$ ipython --no-banner

In [1]: import numpy as np

In [2]: np.set_printoptions(precision=1, suppress=True, linewidth=120, floatmode="fixed")

In [3]: def rnd(a):
   ...:     return np.round(a, 1) + 0
   ...: 

In [4]: X = np.array([[0, 0, 1, 0, 0],
   ...:     [0, 0, 0, 0, 1],
   ...:     [0, 1, 0, 0, 0],
   ...:     [1, 0, 0, 0, 0],
   ...:     [0, 0, 0, 1, 0]])

In [5]: x0 = np.array([1, 1, 0, -3, -2])

In [6]: print(X.T @ (X @ x0))
[ 1  1  0 -3 -2]

In [7]: print(rnd(np.linalg.norm(x0)), rnd(np.linalg.norm(X @ x0)))
3.9 3.9

In [8]: print(rnd(np.linalg.det(X)))
1.0

In [9]: print(rnd(np.sort(np.abs(np.degrees(np.angle(np.linalg.eigvals(X)))))))
[  0.0  72.0  72.0 144.0 144.0]

In [10]: print(X.sum(axis=1))
[1 1 1 1 1]

In [11]: print(rnd(np.sort(np.abs(np.linalg.eigvals(X)))[::-1]))
[1.0 1.0 1.0 1.0 1.0]

In [12]: print(X @ np.ones(5))
[1.0 1.0 1.0 1.0 1.0]

In [13]: p = np.eye(5)[0]

In [14]: for _ in range(3):
    ...:     p = p @ X
    ...:     print(p.round(1))
    ...: 
[0.0 0.0 1.0 0.0 0.0]
[0.0 1.0 0.0 0.0 0.0]
[0.0 0.0 0.0 0.0 1.0]

In [15]: E = np.loadtxt("sample11.csv", delimiter=",")

In [16]: print(E)
[[ 3.0  0.0  0.0  0.0  0.0  0.0  0.0  0.0  0.0  0.0]
 [ 0.0  0.0  0.0  0.0  0.0  0.0  0.0  0.0  0.0  0.0]
 [ 0.0  0.0 -2.0  0.0  0.0  0.0  0.0  0.0  0.0  0.0]
 [ 0.0  0.0  0.0 -1.0  0.0  0.0  0.0  0.0  0.0  0.0]
 [ 0.0  0.0  0.0  0.0  2.0  0.0  0.0  0.0  0.0  0.0]
 [ 0.0  0.0  0.0  0.0  0.0  1.0  0.0  0.0  0.0  0.0]
 [ 0.0  0.0  0.0  0.0  0.0  0.0  0.0  0.0  0.0  0.0]
 [ 0.0  0.0  0.0  0.0  0.0  0.0  0.0  3.0  0.0  0.0]
 [ 0.0  0.0  0.0  0.0  0.0  0.0  0.0  0.0  0.0  0.0]
 [ 0.0  0.0  0.0  0.0  0.0  0.0  0.0  0.0  0.0  1.0]]

In [17]: print(np.all(np.linalg.eigvalsh(E) > 0))
False

In [18]: print(rnd(np.linalg.eigvalsh(E).min()))
-2.0

In [19]: J = np.load("out3.npy")

In [20]: print(J)
[[0 0 0 0 3 2 3 3 2 0]
 [2 1 2 3 2 3 3 3 0 0]
 [0 1 0 1 3 2 2 1 2 1]
 [1 1 3 0 1 3 2 3 1 3]
 [2 1 1 2 0 3 2 3 0 1]
 [3 2 0 1 0 3 3 0 3 2]
 [3 3 2 1 3 0 2 2 1 0]
 [1 1 3 0 1 1 3 3 1 3]
 [0 3 0 0 1 0 1 3 2 2]]

In [21]: vals, V = np.linalg.eigh(E)

In [22]: print(V @ np.diag(vals) @ V.T)
[[ 3.0  0.0  0.0  0.0  0.0  0.0  0.0  0.0  0.0  0.0]
 [ 0.0  0.0  0.0  0.0  0.0  0.0  0.0  0.0  0.0  0.0]
 [ 0.0  0.0 -2.0  0.0  0.0  0.0  0.0  0.0  0.0  0.0]
 [ 0.0  0.0  0.0 -1.0  0.0  0.0  0.0  0.0  0.0  0.0]
 [ 0.0  0.0  0.0  0.0  2.0  0.0  0.0  0.0  0.0  0.0]
 [ 0.0  0.0  0.0  0.0  0.0  1.0  0.0  0.0  0.0  0.0]
 [ 0.0  0.0  0.0  0.0  0.0  0.0  0.0  0.0  0.0  0.0]
 [ 0.0  0.0  0.0  0.0  0.0  0.0  0.0  3.0  0.0  0.0]
 [ 0.0  0.0  0.0  0.0  0.0  0.0  0.0  0.0  0.0  0.0]
 [ 0.0  0.0  0.0  0.0  0.0  0.0  0.0  0.0  0.0  1.0]]

In [23]: print(V.T @ V)
[[1.0 0.0 0.0 0.0 0.0 0.0 0.0 0.0 0.0 0.0]
 [0.0 1.0 0.0 0.0 0.0 0.0 0.0 0.0 0.0 0.0]
 [0.0 0.0 1.0 0.0 0.0 0.0 0.0 0.0 0.0 0.0]
 [0.0 0.0 0.0 1.0 0.0 0.0 0.0 0.0 0.0 0.0]
 [0.0 0.0 0.0 0.0 1.0 0.0 0.0 0.0 0.0 0.0]
 [0.0 0.0 0.0 0.0 0.0 1.0 0.0 0.0 0.0 0.0]
 [0.0 0.0 0.0 0.0 0.0 0.0 1.0 0.0 0.0 0.0]
 [0.0 0.0 0.0 0.0 0.0 0.0 0.0 1.0 0.0 0.0]
 [0.0 0.0 0.0 0.0 0.0 0.0 0.0 0.0 1.0 0.0]
 [0.0 0.0 0.0 0.0 0.0 0.0 0.0 0.0 0.0 1.0]]

In [24]: print(vals.sum(), np.trace(E))
7.0 7.0

In [25]: print(rnd(np.linalg.svd(E, compute_uv=False)))
[3.0 3.0 2.0 2.0 1.0 1.0 1.0 0.0 0.0 0.0]

In [26]: print(rnd(np.linalg.eigvalsh(E @ E)))
[0.0 0.0 0.0 1.0 1.0 1.0 4.0 4.0 9.0 9.0]

In [27]: print((vals > 1e-8).sum(), (vals < -1e-8).sum())
5 2

In [28]: Y = J / np.linalg.norm(J, axis=1, keepdims=True)

In [29]: gram = Y @ Y.T

In [30]: print(rnd(np.degrees(np.arccos(np.clip(gram[6, 8], -1, 1)))))
49.5

In [31]: print((gram - 2 * np.eye(9)).round(6).argmax(axis=1))
[2 4 0 7 1 4 1 3 7]

In [32]: arr = np.load("test16.npy")

In [33]: print(rnd(arr))
[[-0.2  0.1  0.0 -0.4 -0.5  0.0 -0.7]
 [ 0.1 -0.6 -0.3 -0.6  0.2  0.1  0.1]
 [-0.3  0.0 -0.2 -0.3  0.1  0.6  0.1]
 [ 0.4  0.7 -0.2 -0.4 -0.1  0.2  0.3]
 [-0.7  0.0  0.1 -0.2 -0.3 -0.2  0.6]
 [-0.4  0.3 -0.7  0.1  0.4 -0.3 -0.1]
 [ 0.3 -0.3 -0.5  0.2 -0.6  0.0  0.2]
 [-0.2  0.0 -0.1  0.4 -0.1  0.7 -0.1]]

In [34]: x0 = np.array([1, 1, 0, -2, -2, -2, -2])

In [35]: target = arr @ x0

In [36]: print(rnd(np.linalg.lstsq(arr, target)[0]))
[ 1.0  1.0  0.0 -2.0 -2.0 -2.0 -2.0]

In [37]: print(rnd(np.linalg.solve(arr.T @ arr, arr.T @ target)))
[ 1.0  1.0  0.0 -2.0 -2.0 -2.0 -2.0]

In [38]: print(rnd(target))
[ 3.2  0.0 -1.3  1.2 -0.4 -0.1  0.5 -2.0]

In [39]: try:
    ...:     np.linalg.solve(arr, target)
    ...: except np.linalg.LinAlgError as e:
    ...:     print(repr(e))
    ...: 
LinAlgError('Last 2 dimensions of the array must be square')

In [40]: rng = np.random.default_rng(14)

In [41]: target = target + 0.1 * rng.normal(size=8)

In [42]: print(rnd(target))
[ 3.3 -0.1 -1.4  0.9 -0.4  0.0  0.5 -2.0]

In [43]: c, *_ = np.linalg.lstsq(arr, target)

In [44]: print(c.round())
[ 1.0  1.0  0.0 -2.0 -2.0 -2.0 -2.0]

In [45]: print(rnd(c))
[ 0.9  0.9  0.0 -1.8 -2.0 -2.2 -2.2]

In [46]: print([round(float(np.linalg.norm(np.linalg.solve(arr.T @ arr + lam * np.eye(7), arr.T @ target))), 2) for lam in (0, 1, 10, 100)])
[4.25, 2.13, 0.39, 0.04]

In [47]: K = np.loadtxt("dump.csv", delimiter=",")

In [48]: print(rnd(K))
[[ 13.0  -3.1   7.5 -12.8]
 [  6.1 -17.0  -3.2  -7.9]
 [  6.5  14.8  10.9  -4.5]
 [-10.6  12.2  -1.9  11.6]
 [-10.9  -8.3 -11.1   9.5]
 [ -4.1 -16.7 -10.0   1.9]
 [ -2.1  18.3   6.5   4.2]
 [  9.6 -13.9   0.5 -10.8]
 [-12.0  -5.4 -10.5  10.8]
 [-12.8   5.6  -6.3  12.9]
 [ 12.8   1.5   9.4 -12.1]
 [  1.4 -18.3  -7.0  -3.5]
 [-12.9   4.4  -6.9  12.9]
 [-13.0   2.7  -7.7  12.8]
 [-13.0   3.1  -7.6  12.8]
 [ -3.2  18.2   5.7   5.2]
 [ -6.8 -14.5 -10.9   4.8]
 [ -9.9 -10.4 -11.3   8.3]
 [  9.6 -13.8   0.5 -10.8]
 [-12.0  -5.4 -10.5  10.8]
 [-12.8   5.4  -6.4  12.9]
 [-12.0  -5.3 -10.5  10.9]
 [ 12.8  -5.6   6.3 -12.9]
 [-12.9  -0.2  -8.9  12.4]
 [ 12.2  -8.3   4.7 -12.7]
 [ 12.0   5.2  10.5 -10.9]
 [-12.0  -5.3 -10.5  10.9]
 [ -8.6 -12.4 -11.3   6.8]
 [-11.6  -6.6 -10.8  10.3]
 [-10.9  -8.4 -11.1   9.5]
 [-10.6  -9.0 -11.1   9.1]
 [-12.5   7.1  -5.4  12.8]
 [ -8.7  14.9   0.5  10.1]]

In [49]: print(np.allclose(E[:-1].T @ np.linalg.lstsq(E[:-1].T, E[-1])[0], E[-1]))
False

In [50]: print(rnd(E @ np.linalg.pinv(E) @ E))
[[ 3.0  0.0  0.0  0.0  0.0  0.0  0.0  0.0  0.0  0.0]
 [ 0.0  0.0  0.0  0.0  0.0  0.0  0.0  0.0  0.0  0.0]
 [ 0.0  0.0 -2.0  0.0  0.0  0.0  0.0  0.0  0.0  0.0]
 [ 0.0  0.0  0.0 -1.0  0.0  0.0  0.0  0.0  0.0  0.0]
 [ 0.0  0.0  0.0  0.0  2.0  0.0  0.0  0.0  0.0  0.0]
 [ 0.0  0.0  0.0  0.0  0.0  1.0  0.0  0.0  0.0  0.0]
 [ 0.0  0.0  0.0  0.0  0.0  0.0  0.0  0.0  0.0  0.0]
 [ 0.0  0.0  0.0  0.0  0.0  0.0  0.0  3.0  0.0  0.0]
 [ 0.0  0.0  0.0  0.0  0.0  0.0  0.0  0.0  0.0  0.0]
 [ 0.0  0.0  0.0  0.0  0.0  0.0  0.0  0.0  0.0  1.0]]

In [51]: try:
    ...:     np.linalg.inv(E)
    ...: except np.linalg.LinAlgError as e:
    ...:     print("failed:", e)
    ...: 
failed: Singular matrix

In [52]: print(rnd(np.trace(np.linalg.pinv(E) @ E)))
7.0

In [53]: feats = np.load("x.npy")

In [54]: print(feats)
[[  5.0   0.0   0.0   0.0   0.0   0.0   0.0   0.0   0.0   0.0]
 [  0.0   6.0   9.0  -9.0  -6.0  -8.0   5.0  -8.0   1.0  -3.0]
 [  0.0   9.0  86.0 -81.0 -54.0 -72.0  45.0 -72.0   9.0 -27.0]
 [  0.0  -9.0 -81.0  86.0  54.0  72.0 -45.0  72.0  -9.0  27.0]
 [  0.0  -6.0 -54.0  54.0  41.0  48.0 -30.0  48.0  -6.0  18.0]
 [  0.0  -8.0 -72.0  72.0  48.0  69.0 -40.0  64.0  -8.0  24.0]
 [  0.0   5.0  45.0 -45.0 -30.0 -40.0  30.0 -40.0   5.0 -15.0]
 [  0.0  -8.0 -72.0  72.0  48.0  64.0 -40.0  69.0  -8.0  24.0]
 [  0.0   1.0   9.0  -9.0  -6.0  -8.0   5.0  -8.0   6.0  -3.0]
 [  0.0  -3.0 -27.0  27.0  18.0  24.0 -15.0  24.0  -3.0  14.0]]

In [55]: vals, V = np.linalg.eigh(feats)

In [56]: x0 = np.array([1, 2, 5, 2, 7, 2, 5, 6, 9, 3])

In [57]: print(rnd(V * np.abs(vals) @ V.T))
[[  5.0   0.0   0.0   0.0   0.0   0.0   0.0   0.0   0.0   0.0]
 [  0.0   6.0   9.0  -9.0  -6.0  -8.0   5.0  -8.0   1.0  -3.0]
 [  0.0   9.0  86.0 -81.0 -54.0 -72.0  45.0 -72.0   9.0 -27.0]
 [  0.0  -9.0 -81.0  86.0  54.0  72.0 -45.0  72.0  -9.0  27.0]
 [  0.0  -6.0 -54.0  54.0  41.0  48.0 -30.0  48.0  -6.0  18.0]
 [  0.0  -8.0 -72.0  72.0  48.0  69.0 -40.0  64.0  -8.0  24.0]
 [  0.0   5.0  45.0 -45.0 -30.0 -40.0  30.0 -40.0   5.0 -15.0]
 [  0.0  -8.0 -72.0  72.0  48.0  64.0 -40.0  69.0  -8.0  24.0]
 [  0.0   1.0   9.0  -9.0  -6.0  -8.0   5.0  -8.0   6.0  -3.0]
 [  0.0  -3.0 -27.0  27.0  18.0  24.0 -15.0  24.0  -3.0  14.0]]

In [58]: print(rnd(V * np.sqrt(vals) @ V.T))
[[ 2.2  0.0  0.0  0.0  0.0  0.0  0.0  0.0  0.0  0.0]
 [ 0.0  2.3  0.4 -0.4 -0.3 -0.4  0.2 -0.4  0.0 -0.1]
 [ 0.0  0.4  6.0 -3.8 -2.5 -3.4  2.1 -3.4  0.4 -1.3]
 [ 0.0 -0.4 -3.8  6.0  2.5  3.4 -2.1  3.4 -0.4  1.3]
 [ 0.0 -0.3 -2.5  2.5  3.9  2.2 -1.4  2.2 -0.3  0.8]
 [ 0.0 -0.4 -3.4  3.4  2.2  5.2 -1.9  3.0 -0.4  1.1]
 [ 0.0  0.2  2.1 -2.1 -1.4 -1.9  3.4 -1.9  0.2 -0.7]
 [ 0.0 -0.4 -3.4  3.4  2.2  3.0 -1.9  5.2 -0.4  1.1]
 [ 0.0  0.0  0.4 -0.4 -0.3 -0.4  0.2 -0.4  2.3 -0.1]
 [ 0.0 -0.1 -1.3  1.3  0.8  1.1 -0.7  1.1 -0.1  2.7]]

In [59]: x0 = np.ones(10)

In [60]: for _ in range(5):
    ...:     x0 = feats @ x0
    ...:     x0 /= np.linalg.norm(x0)
    ...:     print(round(x0 @ feats @ x0, 1))
    ...: 
366.3
367.0
367.0
367.0
367.0

In [61]: print(rnd(np.linalg.eigvalsh(feats)[-1]))
367.0

In [62]: print(rnd(np.sort(np.linalg.eigvals(feats).real)))
[  5.0   5.0   5.0   5.0   5.0   5.0   5.0   5.0   5.0 367.0]

In [63]: W0 = np.array([[-1, 0, 0, 0, 0, 0, 0],
    ...:     [0, 0, 0, -1, 0, 0, 0],
    ...:     [0, 0, 0, 0, 0, 0, 0],
    ...:     [0, 0, 3, 0, 0, 0, 0],
    ...:     [0, 0, 0, 0, 0, 0, -2],
    ...:     [0, 0, 0, 0, -2, 0, 0],
    ...:     [0, -3, 0, 0, 0, 0, 0]])

In [64]: print(W0)
[[-1  0  0  0  0  0  0]
 [ 0  0  0 -1  0  0  0]
 [ 0  0  0  0  0  0  0]
 [ 0  0  3  0  0  0  0]
 [ 0  0  0  0  0  0 -2]
 [ 0  0  0  0 -2  0  0]
 [ 0 -3  0  0  0  0  0]]

In [65]: Uu, sig, vt = np.linalg.svd(W0)

In [66]: print(sig)
[ 3.0  3.0  2.0  2.0  1.0  1.0 -0.0]

In [67]: Y = Uu[:, :6] @ np.diag(sig[:6]) @ vt[:6]

In [68]: print(np.abs(W0 - Y).max())
0.0

In [69]: print(rnd(np.linalg.norm(W0 - Y, 2)), sig[6])
0.0 -0.0

In [70]: print(Y)
[[-1.0  0.0  0.0  0.0  0.0  0.0  0.0]
 [ 0.0  0.0  0.0 -1.0  0.0  0.0  0.0]
 [ 0.0  0.0  0.0  0.0  0.0  0.0  0.0]
 [ 0.0  0.0  3.0  0.0  0.0  0.0  0.0]
 [ 0.0  0.0  0.0  0.0  0.0  0.0 -2.0]
 [ 0.0  0.0  0.0  0.0 -2.0  0.0  0.0]
 [ 0.0 -3.0  0.0  0.0  0.0  0.0  0.0]]

In [71]: print(np.linalg.matrix_rank(Y))
6

In [72]: print((np.linalg.matrix_power((Y != 0) + (Y.T != 0) + np.eye(7), 7) > 0).astype(int))
[[1 0 0 0 0 0 0]
 [0 1 1 1 1 1 1]
 [0 1 1 1 1 1 1]
 [0 1 1 1 1 1 1]
 [0 1 1 1 1 1 1]
 [0 1 1 1 1 1 1]
 [0 1 1 1 1 1 1]]

In [73]: print(rnd(np.linalg.det(Y)))
0.0

In [74]: print(rnd(np.sort(np.linalg.eigvals(Y).real)))
[-1.0  0.0  0.0  0.0  0.0  0.0  0.0]

In [75]: print((W0 != 0).astype(int))
[[1 0 0 0 0 0 0]
 [0 0 0 1 0 0 0]
 [0 0 0 0 0 0 0]
 [0 0 1 0 0 0 0]
 [0 0 0 0 0 0 1]
 [0 0 0 0 1 0 0]
 [0 1 0 0 0 0 0]]

In [76]: print(rnd(np.sort(np.linalg.eigvals(W0).real)))
[-1.0  0.0  0.0  0.0  0.0  0.0  0.0]

In [77]: q, _ = np.linalg.qr(np.array([[-0.9, 1.3, -0.1, 0.2, 1.2, 0.3],
    ...:     [0.8, 0.0, -0.8, -1.4, -0.8, 2.4],
    ...:     [-0.2, 0.9, 1.4, -1.5, 0.0, -0.1],
    ...:     [-1.3, -2.4, 0.8, 1.9, -0.9, -0.6],
    ...:     [0.9, 0.0, 0.3, -1.2, -0.9, 0.9],
    ...:     [-0.6, -1.7, 1.2, 0.6, -0.6, -0.6]]))

In [78]: vals = np.array([3, 0, 1, 0, 1, 2])

In [79]: A = q @ np.diag(vals) @ q.T

In [80]: print(rnd(A))
[[ 1.2 -0.5 -0.4  0.7  0.1  0.7]
 [-0.5  0.5 -0.3 -0.7  0.3 -0.4]
 [-0.4 -0.3  0.9  0.3 -0.2  0.0]
 [ 0.7 -0.7  0.3  1.5 -0.7  0.1]
 [ 0.1  0.3 -0.2 -0.7  1.7 -0.1]
 [ 0.7 -0.4  0.0  0.1 -0.1  1.1]]

In [81]: Uu, sig, vt = np.linalg.svd(A)

In [82]: print(rnd(sig))
[3.0 2.0 1.0 1.0 0.0 0.0]

In [83]: Y = Uu[:, :4] @ np.diag(sig[:4]) @ vt[:4]

In [84]: print(rnd(np.abs(A - Y).max()))
0.0

In [85]: print(rnd(Y))
[[ 1.2 -0.5 -0.4  0.7  0.1  0.7]
 [-0.5  0.5 -0.3 -0.7  0.3 -0.4]
 [-0.4 -0.3  0.9  0.3 -0.2  0.0]
 [ 0.7 -0.7  0.3  1.5 -0.7  0.1]
 [ 0.1  0.3 -0.2 -0.7  1.7 -0.1]
 [ 0.7 -0.4  0.0  0.1 -0.1  1.1]]

In [86]: print(rnd(np.linalg.norm(A - Y, 2)), rnd(sig[4]))
0.0 0.0
